$ ipython --no-banner

In [1]: import numpy as np

In [2]: np.set_printoptions(precision=2, suppress=True, linewidth=160, legacy="1.25")

In [3]: rd = lambda a: np.round(a, 2) + 0

In [4]: A = np.load("layer10.npy")

In [5]: rd(A)
Out[5]: 
array([[ 0.97,  0.  ,  0.  , -0.26],
       [ 0.  ,  1.  ,  0.  ,  0.  ],
       [ 0.  ,  0.  ,  1.  ,  0.  ],
       [ 0.26,  0.  ,  0.  ,  0.97]])

In [6]: # 3 blocks once reordered

In [7]: other = A / np.sqrt((A ** 2).mean(axis=1, keepdims=True))

In [8]: rd(np.linalg.norm(other, axis=1))
Out[8]: array([2., 2., 2., 2.])

In [9]: np.linalg.matrix_rank(A - A.mean(axis=1, keepdims=True))
Out[9]: 3

In [10]: ang = np.radians(180)

In [11]: r_ = np.eye(4)

In [12]: r_[0, 0] = r_[1, 1] = np.cos(ang)

In [13]: r_[0, 1], r_[1, 0] = -np.sin(ang), np.sin(ang)

In [14]: rd(r_)
Out[14]: 
array([[-1.,  0.,  0.,  0.],
       [ 0., -1.,  0.,  0.],
       [ 0.,  0.,  1.,  0.],
       [ 0.,  0.,  0.,  1.]])

In [15]: other = A @ r_.T

In [16]: np.allclose(A @ A.T, other @ other.T)
Out[16]: True

In [17]: np.allclose(np.linalg.norm(A, axis=1), np.linalg.norm(other, axis=1))
Out[17]: True

In [18]: Q, r_ = np.linalg.qr(A)

In [19]: rd(np.abs(np.diag(r_)))
Out[19]: array([1., 1., 1., 1.])

In [20]: np.allclose(r_.T @ r_, A.T @ A)
Out[20]: True

In [21]: rd(abs(r_[0, 0])), rd(np.linalg.norm(A[:, 0]))
Out[21]: (1.0, 1.0)

In [22]: rd(r_)
Out[22]: 
array([[-1.,  0.,  0.,  0.],
       [ 0.,  1.,  0.,  0.],
       [ 0.,  0.,  1.,  0.],
       [ 0.,  0.,  0.,  1.]])

In [23]: rd(Q)
Out[23]: 
array([[-0.97,  0.  ,  0.  , -0.26],
       [ 0.  ,  1.  ,  0.  ,  0.  ],
       [ 0.  ,  0.  ,  1.  ,  0.  ],
       [-0.26,  0.  ,  0.  ,  0.97]])

In [24]: np.trace(Q @ Q.T)
Out[24]: 4.0

In [25]: rd(Q @ r_)
Out[25]: 
array([[ 0.97,  0.  ,  0.  , -0.26],
       [ 0.  ,  1.  ,  0.  ,  0.  ],
       [ 0.  ,  0.  ,  1.  ,  0.  ],
       [ 0.26,  0.  ,  0.  ,  0.97]])

In [26]: w1 = np.array([[8, 8, 2], [4, 5, 9], [6, 4, 4], [4, 0, 1]])

In [27]: beta = np.array([0, -1, 1])

In [28]: H = np.maximum(Q @ w1 + beta, 0)

In [29]: rd(H)
Out[29]: 
array([[ 0.  ,  0.  ,  0.  ],
       [ 4.  ,  4.  , 10.  ],
       [ 6.  ,  3.  ,  5.  ],
       [ 1.79,  0.  ,  1.45]])

In [30]: (H > 0).astype(int)
Out[30]: 
array([[0, 0, 0],
       [1, 1, 1],
       [1, 1, 1],
       [1, 0, 1]])

In [31]: (H > 0).mean(axis=0)
Out[31]: array([0.75, 0.5 , 0.75])

In [32]: np.linalg.matrix_rank(H)
Out[32]: 3

In [33]: basis = np.array([[-4, 2, -5], [5, 1, 1], [-5, 0, 5]])

In [34]: (H @ basis).round(6).argmax(axis=1)
Out[34]: array([0, 2, 1, 1])

In [35]: w1 @ basis
Out[35]: 
array([[ -2,  24, -22],
       [-36,  13,  30],
       [-24,  16,  -6],
       [-21,   8, -15]])

In [36]: rd(H @ basis)
Out[36]: 
array([[  0.  ,   0.  ,   0.  ],
       [-46.  ,  12.  ,  34.  ],
       [-34.  ,  15.  ,  -2.  ],
       [-14.41,   3.59,  -1.72]])

In [37]: E = np.load("sample14.npy")

In [38]: E
Out[38]: 
array([[ 3,  1],
       [-3,  3]])

In [39]: other = np.linalg.inv(E)

In [40]: np.allclose(other, E.T)
Out[40]: False

In [41]: rd(other)
Out[41]: 
array([[ 0.25, -0.08],
       [ 0.25,  0.25]])

In [42]: rd(np.linalg.slogdet(E)[0])
Out[42]: 1.0

In [43]: rd(np.linalg.det(E) * other)
Out[43]: 
array([[ 3., -1.],
       [ 3.,  3.]])

In [44]: rng = np.random.default_rng(9)

In [45]: z = rng.permutation(2)

In [46]: z
Out[46]: array([0, 1])

In [47]: other = E[z][:, z]

In [48]: other
Out[48]: 
array([[ 3,  1],
       [-3,  3]])

In [49]: np.diag(other)
Out[49]: array([3, 3])

In [50]: vec = np.array([2, 2])

In [51]: y = other @ vec

In [52]: y
Out[52]: array([8, 0])

In [53]: rd(np.linalg.solve(other, y))
Out[53]: array([2., 2.])

In [54]: rd(np.linalg.solve(other.T, other[0]))
Out[54]: array([1., 0.])

In [55]: rd(np.linalg.solve(other, other[:, 0]))
Out[55]: array([1., 0.])

In [56]: X = np.load("out9.npy")

In [57]: rd(X)
Out[57]: 
array([[ -6.65,  10.85, -13.95],
       [ -1.01,  -2.3 ,   2.96],
       [  4.26, -14.61,  18.79],
       [  0.96,  -6.91,   8.89],
       [  0.79,  -6.5 ,   8.36],
       [ -4.11,   4.91,  -6.32],
       [ -4.04,   4.77,  -6.13],
       [ -1.97,  -0.08,   0.1 ],
       [ -2.44,   1.03,  -1.33],
       [ -2.43,   1.01,  -1.3 ],
       [ -1.59,  -0.95,   1.23],
       [ -0.05,  -4.55,   5.85],
       [  0.21,  -5.16,   6.63]])

In [58]: u, v = A[0], A[1]

In [59]: u @ u
Out[59]: 1.0

In [60]: pr = (u @ v) / (u @ u) * u

In [61]: v - pr
Out[61]: array([0., 1., 0., 0.])

In [62]: rd(np.linalg.norm(u + v) ** 2 + np.linalg.norm(u - v) ** 2)
Out[62]: 4.0

In [63]: M = np.load("run9.npy")

In [64]: M
Out[64]: 
array([[ 2.,  2.,  2.],
       [ 2., -1.,  1.],
       [ 2.,  1., -1.]])

In [65]: # equal to its transpose

In [66]: vec = np.array([1, 2, 1])

In [67]: y = M @ vec

In [68]: beta, lr = np.zeros(3), 1 / np.linalg.norm(M, 2) ** 2

In [69]: for i in range(200):
    ...:     beta -= lr * M.T @ (M @ beta - y)
    ...:     if i % 50 == 0: print(i, round(np.linalg.norm(M @ beta - y), 2))
    ...: 
0 2.03
50 0.0
100 0.0
150 0.0

In [70]: rd(beta)
Out[70]: array([1., 2., 1.])

In [71]: rd(np.linalg.det(2 * M)), rd(np.linalg.det(M))
Out[71]: (128.0, 16.0)

In [72]: rd(np.linalg.eigvals(M).sum().real)
Out[72]: 0.0

In [73]: rd(np.linalg.eigvals(M))
Out[73]: array([ 4., -2., -2.])

In [74]: np.all(np.linalg.eigvalsh(M) > 0)
Out[74]: False

In [75]: U, sv, Vh = np.linalg.svd(M, full_matrices=False)

In [76]: rd(np.cumsum(sv ** 2) / np.sum(sv ** 2))
Out[76]: array([0.67, 0.83, 1.  ])

In [77]: (sv > 1e-8).sum()
Out[77]: 3

In [78]: U.shape, sv.shape, Vh.shape
Out[78]: ((3, 3), (3,), (3, 3))

In [79]: rd(sv)
Out[79]: array([4., 2., 2.])

In [80]: rd(sv / sv[0])
Out[80]: array([1. , 0.5, 0.5])

In [81]: np.allclose(U * sv @ Vh, M)
Out[81]: True

In [82]: r = np.linalg.matrix_rank(X)

In [83]: r
Out[83]: 2

In [84]: null = np.linalg.svd(X)[2][r:].T

In [85]: np.allclose(X @ null, 0)
Out[85]: True

In [86]: W0 = np.array([[3, 3, 2], [3, 1, 0], [2, 2, 1]]) * (rng.random((3, 3)) < 0.3)

In [87]: W0
Out[87]: 
array([[3, 0, 0],
       [0, 0, 0],
       [0, 2, 0]])

In [88]: # triangular, det is the product of the diagonal

In [89]: U, sv, Vh = np.linalg.svd(W0)

In [90]: evecs = Vh[:(sv > 1e-8).sum()]

In [91]: vec = W0[1] + -2 * W0[2] + rng.integers(2) * np.eye(3)[0]

In [92]: vec
Out[92]: array([ 1., -4.,  0.])

In [93]: np.linalg.matrix_rank(np.vstack([W0, vec]))
Out[93]: 2

In [94]: rd(A.ravel(order="F"))
Out[94]: array([ 0.97,  0.  ,  0.  ,  0.26,  0.  ,  1.  ,  0.  ,  0.  ,  0.  ,  0.  ,  1.  ,  0.  , -0.26,  0.  ,  0.  ,  0.97])

In [95]: rd(A.reshape(2, -1))
Out[95]: 
array([[ 0.97,  0.  ,  0.  , -0.26,  0.  ,  1.  ,  0.  ,  0.  ],
       [ 0.  ,  0.  ,  1.  ,  0.  ,  0.26,  0.  ,  0.  ,  0.97]])

In [96]: rd(A.reshape(-1, 2))
Out[96]: 
array([[ 0.97,  0.  ],
       [ 0.  , -0.26],
       [ 0.  ,  1.  ],
       [ 0.  ,  0.  ],
       [ 0.  ,  0.  ],
       [ 1.  ,  0.  ],
       [ 0.26,  0.  ],
       [ 0.  ,  0.97]])

In [97]: t3 = A.reshape(4, 2, -1)

In [98]: rd(t3.transpose(1, 0, 2))
Out[98]: 
array([[[ 0.97,  0.  ],
        [ 0.  ,  1.  ],
        [ 0.  ,  0.  ],
        [ 0.26,  0.  ]],

       [[ 0.  , -0.26],
        [ 0.  ,  0.  ],
        [ 1.  ,  0.  ],
        [ 0.  ,  0.97]]])

In [99]: np.swapaxes(t3, 1, 2)[1]
Out[99]: 
array([[0., 0.],
       [1., 0.]])

In [100]: t3.shape
Out[100]: (4, 2, 2)

In [101]: np.einsum("ihd,jhd->hij", t3, t3).shape
Out[101]: (2, 4, 4)

In [102]: rd(t3.sum(axis=1))
Out[102]: 
array([[ 0.97, -0.26],
       [ 0.  ,  1.  ],
       [ 1.  ,  0.  ],
       [ 0.26,  0.97]])

In [103]: r = np.linalg.matrix_rank(W0)

In [104]: r
Out[104]: 2

In [105]: null = np.linalg.svd(W0)[2][r:].T

In [106]: null[:, 0] / null[np.abs(null[:, 0]).round(6).argmax(), 0]
Out[106]: array([0., 0., 1.])

In [107]: [int(np.linalg.matrix_rank(W0[:i])) for i in range(1, len(W0) + 1)]
Out[107]: [1, 1, 2]

In [108]: np.linalg.matrix_rank(W0.T @ W0), np.linalg.matrix_rank(W0 @ W0.T)
Out[108]: (2, 2)

In [109]: null.shape
Out[109]: (3, 1)

In [110]: [int(np.linalg.matrix_rank(np.delete(W0, i, axis=0))) for i in range(3)]
Out[110]: [1, 2, 1]

In [111]: np.allclose(W0 @ null, 0)
Out[111]: True

In [112]: [int(np.linalg.matrix_rank(W0[:, :j + 1])) for j in range(3)]
Out[112]: [1, 2, 2]
